>>> import numpy as np
>>> import numpy.linalg as la
>>> np.set_printoptions(precision=1, suppress=True, linewidth=200)
>>> rnd = lambda a: np.round(a, 1) + 0
>>> m1 = np.array([[3, -1, -2], [-3, -1, 2], [3, 3, -2], [-2, 1, -1]])
>>> m1
array([[ 3, -1, -2],
       [-3, -1,  2],
       [ 3,  3, -2],
       [-2,  1, -1]])
>>> rng = np.random.default_rng(2)
>>> lab = rng.permutation(3)
>>> out = m1[:, lab] * rng.choice([-1, 1], 3)
>>> out
array([[ 2, -3,  1],
       [-2,  3,  1],
       [ 2, -3, -3],
       [ 1,  2, -1]])
>>> U, _, Vt = la.svd(m1.T @ out)
>>> rnd(la.lstsq(m1, out)[0])
array([[ 0., -1.,  0.],
       [ 0.,  0., -1.],
       [-1.,  0.,  0.]])
>>> x0 = np.array([-1, 2, 2])
>>> rhs = m1 @ x0
>>> rnd(la.lstsq(m1, rhs)[0])
array([-1.,  2.,  2.])
>>> rnd(la.pinv(m1) @ m1)
array([[1., 0., 0.],
       [0., 1., 0.],
       [0., 0., 1.]])
>>> rhs = rhs + 0.3 * rng.normal(size=4)
>>> rnd(rhs)
array([-9.7,  5.5, -0.7,  1.9])
>>> beta, *_ = la.lstsq(m1, rhs)
>>> [round(float(la.norm(la.solve(m1.T @ m1 + lam * np.eye(3), m1.T @ rhs))), 2) for lam in (0, 1, 10, 100)]
[3.39, 2.84, 1.55, 0.44]
>>> rnd(la.norm(rhs - m1 @ beta))
np.float64(0.3)
>>> hat = m1 @ la.solve(m1.T @ m1, m1.T)
>>> rnd(hat @ m1[:, 1])
array([-1., -1.,  3.,  1.])
>>> rnd(np.diag(hat))
array([0.8, 0.3, 0.8, 1. ])
>>> rnd(hat)
array([[ 0.8, -0.3, -0.2,  0. ],
       [-0.3,  0.3, -0.3,  0. ],
       [-0.2, -0.3,  0.8,  0. ],
       [ 0. ,  0. ,  0. ,  1. ]])
>>> data = np.load("sample16.npy")
>>> data
array([[0, 0, 1],
       [0, 0, 0],
       [1, 0, 0]])
>>> # symmetric
>>> np.trace(data @ data @ data) // 6
np.int64(0)
>>> data @ data
array([[1, 0, 0],
       [0, 0, 0],
       [0, 0, 1]])
>>> low = np.diag(data.sum(axis=1)) - data
>>> rnd(la.eigvalsh(low))
array([0., 0., 2.])
>>> round(la.det(low[1:, 1:]))
0
>>> (la.eigvalsh(low) < 1e-8).sum()
np.int64(2)
>>> U, sv, Vt = la.svd(data)
>>> np.argmax(sv[:-1] / (sv[1:] + 1e-6)) + 1
np.int64(2)
>>> out = U[:, :2] @ np.diag(sv[:2]) @ Vt[:2]
>>> la.matrix_rank(out)
np.int64(2)
>>> rnd(la.norm(data - out, 2)), sv[2]
(np.float64(0.0), np.float64(0.0))
>>> sv = 5 * 0.5 ** np.arange(4)
>>> O, _ = la.qr(np.array([[0.3, 0.8, 0.7, 0.2],
...     [-1.4, -0.4, 1.8, 0.7],
...     [-1.4, 1.2, 0.2, -0.6],
...     [0.5, 0.4, 0.4, -0.8]]))
>>> mat = rng.normal(size=(25, 4)) * sv @ O
>>> rnd(mat)
array([[-0.7,  1.6, -3.1, -1.8],
       [-1.1, -1.1,  0.9,  1. ],
       [ 0.5, -1.3, -0.8,  0.3],
       [ 2.2, -3.1,  1.3,  2.9],
       [-1.7,  3.2,  0.1, -0.1],
       [-3.1, -3.9,  6.5,  4.8],
       [ 2.3, -0.1, -1.8, -0.1],
       [ 0.4,  1.4,  0.1, -1.3],
       [ 2.4, -0.1,  1.8,  1.2],
       [ 0.7, -1.7,  4.4,  3.1],
       [-3.3,  6.8, -0.8, -3.3],
       [ 2.3, -3.1,  4.3,  4.4],
       [ 3.6,  0.5, -6.3, -2.8],
       [ 1.5, -3. ,  1.2,  2.2],
       [ 0.5, -2.1, -0.7, -0.6],
       [ 3.6, -7.7,  4.8,  7.9],
       [-0.8,  1.1,  1.4,  0. ],
       [ 0.9, -1.1,  5.6,  4. ],
       [-1.5,  1.1, -1.3, -0.9],
       [-1.2,  0.2,  1.6, -0.2],
       [ 0.9, -1. , -3. ,  0.1],
       [ 0.1, -2.7,  1.4,  1.7],
       [-1.3, -0.1,  0.4, -0.6],
       [-2.3, -0.8,  4.5,  2.4],
       [ 2.5,  3.9, -2.7, -2. ]])
>>> out = np.c_[m1[:, :2] @ np.array([[-2, -1], [0, 1]]), np.array([-2, -2, 2, -2])]
>>> out
array([[-6, -4, -2],
       [ 6,  2, -2],
       [-6,  0,  2],
       [ 4,  3, -2]])
>>> la.matrix_rank(np.c_[m1, out])
np.int64(4)
>>> rnd(la.lstsq(m1, out[:, 0])[0])
array([-2.,  0.,  0.])
